% ipython --no-banner

In [1]: import numpy as np

In [2]: import numpy.linalg as la

In [3]: np.set_printoptions(suppress=True, linewidth=160)

In [4]: rng = np.random.default_rng(28125)

In [5]: idx = rng.integers(0, 2, 6)

In [6]: J = (idx[:, None] == idx) * 4 + np.eye(6)

In [7]: J
Out[7]: 
array([[5., 0., 0., 4., 4., 0.],
       [0., 5., 4., 0., 0., 4.],
       [0., 4., 5., 0., 0., 4.],
       [4., 0., 0., 5., 4., 0.],
       [4., 0., 0., 4., 5., 0.],
       [0., 4., 4., 0., 0., 5.]])

In [8]: x = np.array([0, 3, 1, -3, 2, -1])

In [9]: np.sign((J @ x).round(6))
Out[9]: array([-1.,  1.,  1., -1., -1.,  1.])

In [10]: la.norm(J @ x) <= la.norm(J, 2) * la.norm(x) + 1e-9
Out[10]: np.True_

In [11]: idx = rng.permutation(6)

In [12]: idx
Out[12]: array([1, 0, 5, 3, 2, 4])

In [13]: other = J[idx][:, idx]

In [14]: np.allclose(other, J)
Out[14]: False

In [15]: np.trace(other)
Out[15]: np.float64(30.0)

In [16]: th = np.radians(72)

In [17]: Rm = np.eye(6)

In [18]: Rm[4, 4] = Rm[1, 1] = np.cos(th)

In [19]: Rm[4, 1], Rm[1, 4] = -np.sin(th), np.sin(th)

In [20]: Rm.round(3)
Out[20]: 
array([[ 1.   ,  0.   ,  0.   ,  0.   ,  0.   ,  0.   ],
       [ 0.   ,  0.309,  0.   ,  0.   ,  0.951,  0.   ],
       [ 0.   ,  0.   ,  1.   ,  0.   ,  0.   ,  0.   ],
       [ 0.   ,  0.   ,  0.   ,  1.   ,  0.   ,  0.   ],
       [ 0.   , -0.951,  0.   ,  0.   ,  0.309,  0.   ],
       [ 0.   ,  0.   ,  0.   ,  0.   ,  0.   ,  1.   ]])

In [21]: other = J @ Rm.T

In [22]: round(la.det(Rm), 3), round(float(np.trace(Rm)), 3)
Out[22]: (np.float64(1.0), 4.618)

In [23]: np.round(np.abs(other - J).max(axis=0), 3)
Out[23]: array([0.   , 4.755, 0.   , 0.   , 4.755, 0.   ])

In [24]: np.allclose(J @ J.T, other @ other.T)
Out[24]: True

In [25]: np.allclose(la.norm(J, axis=1), la.norm(other, axis=1))
Out[25]: True

In [26]: other.round(3)
Out[26]: 
array([[ 5.   ,  3.804,  0.   ,  4.   ,  1.236,  0.   ],
       [ 0.   ,  1.545,  4.   ,  0.   , -4.755,  4.   ],
       [ 0.   ,  1.236,  5.   ,  0.   , -3.804,  4.   ],
       [ 4.   ,  3.804,  0.   ,  5.   ,  1.236,  0.   ],
       [ 4.   ,  4.755,  0.   ,  4.   ,  1.545,  0.   ],
       [ 0.   ,  1.236,  4.   ,  0.   , -3.804,  5.   ]])

In [27]: m1 = np.array([[4, -4, 4, 10, 4, -10],
    ...:     [-4, 4, -4, -10, -4, 10],
    ...:     [4, -4, 4, 10, 4, -10],
    ...:     [10, -10, 10, 25, 10, -25],
    ...:     [4, -4, 4, 10, 4, -10],
    ...:     [-10, 10, -10, -25, -10, 25]])

In [28]: rank = la.matrix_rank(m1)

In [29]: rank
Out[29]: np.int64(1)

In [30]: null = la.svd(m1)[2][rank:].T

In [31]: [int(la.matrix_rank(np.delete(m1, i, axis=0))) for i in range(6)]
Out[31]: [1, 1, 1, 1, 1, 1]

In [32]: ev, V = la.eigh(m1)

In [33]: np.abs(V[:, -1]).round(6).argmax()
Out[33]: np.int64(3)

In [34]: np.round(la.svd(m1, compute_uv=False), 3) + 0
Out[34]: array([66.,  0.,  0.,  0.,  0.,  0.])

In [35]: np.round(la.eigvalsh(m1 @ m1), 3) + 0
Out[35]: array([   0.,    0.,    0.,    0.,    0., 4356.])

In [36]: np.unique(ev.round(6) + 0, return_counts=True)[1]
Out[36]: array([5, 1])

In [37]: np.round(np.abs(V[:, -1]), 3)
Out[37]: array([0.246, 0.246, 0.246, 0.615, 0.246, 0.615])

In [38]: left, s, Vt = la.svd(m1)

In [39]: V = Vt[:(s > 1e-8).sum()]

In [40]: x = m1[1] + 4 * m1[3] + rng.integers(2) * np.eye(6)[2]

In [41]: x
Out[41]: array([ 36., -36.,  36.,  90.,  36., -90.])

In [42]: la.matrix_rank(np.vstack([m1, x]))
Out[42]: np.int64(1)

In [43]: np.allclose(V.T @ V @ x, x)
Out[43]: True

In [44]: round(float(la.norm(x - V.T @ V @ x)), 3)
Out[44]: 0.0

In [45]: other = m1[0, 0] * m1[1:] - np.outer(m1[1:, 0], m1[0])

In [46]: other
Out[46]: 
array([[0, 0, 0, 0, 0, 0],
       [0, 0, 0, 0, 0, 0],
       [0, 0, 0, 0, 0, 0],
       [0, 0, 0, 0, 0, 0],
       [0, 0, 0, 0, 0, 0]])

In [47]: la.matrix_rank(other), la.matrix_rank(m1)
Out[47]: (np.int64(0), np.int64(1))

In [48]: m1[:, 0] / m1[0, 0]
Out[48]: array([ 1. , -1. ,  1. ,  2.5,  1. , -2.5])

In [49]: M = np.loadtxt("test2.csv", delimiter=",")

In [50]: M.round(3)
Out[50]: 
array([[-2.384, -4.767, -2.767],
       [-1.056, -2.112, -0.112],
       [-0.304, -0.608,  1.392],
       [-0.167, -0.334,  1.666],
       [-1.011, -2.022, -0.022],
       [-1.673, -3.347, -1.347],
       [-0.592, -1.184,  0.816],
       [-1.737, -3.473, -1.473],
       [ 0.429,  0.859,  2.859],
       [-0.585, -1.17 ,  0.83 ],
       [-1.239, -2.478, -0.478],
       [ 0.635,  1.27 ,  3.27 ],
       [-1.242, -2.485, -0.485],
       [-1.24 , -2.48 , -0.48 ],
       [-1.44 , -2.879, -0.879],
       [-0.727, -1.453,  0.547],
       [-0.353, -0.706,  1.294],
       [-0.268, -0.536,  1.464],
       [-0.982, -1.965,  0.035],
       [-1.63 , -3.259, -1.259],
       [-0.675, -1.349,  0.651]])

In [51]: left, s, Vt = la.svd(M)

In [52]: s.round(3) + 0
Out[52]: array([12.087,  5.542,  0.   ])

In [53]: np.argmax(s[:-1] / (s[1:] + 1e-6)) + 1
Out[53]: np.int64(2)

In [54]: other = left[:, :2] @ np.diag(s[:2]) @ Vt[:2]

In [55]: round(float(np.abs(M - other).max()), 3)
Out[55]: 0.0

In [56]: la.matrix_rank(other)
Out[56]: np.int64(2)

In [57]: np.round(la.norm(M - other) / la.norm(M), 3)
Out[57]: np.float64(0.0)

In [58]: idx = rng.integers(0, 2, 3)

In [59]: data = (idx[:, None] == idx) * -1 + np.eye(3)

In [60]: data
Out[60]: 
array([[ 0., -1., -1.],
       [-1.,  0., -1.],
       [-1., -1.,  0.]])

In [61]: O = data.astype(float).copy()

In [62]: for j in range(3):
    ...:     O[:, j] -= O[:, :j] @ (O[:, :j].T @ O[:, j])
    ...:     O[:, j] /= la.norm(O[:, j])
    ...: 

In [63]: np.round(O.T @ data, 3) + 0
Out[63]: 
array([[1.414, 0.707, 0.707],
       [0.   , 1.225, 0.408],
       [0.   , 0.   , 1.155]])
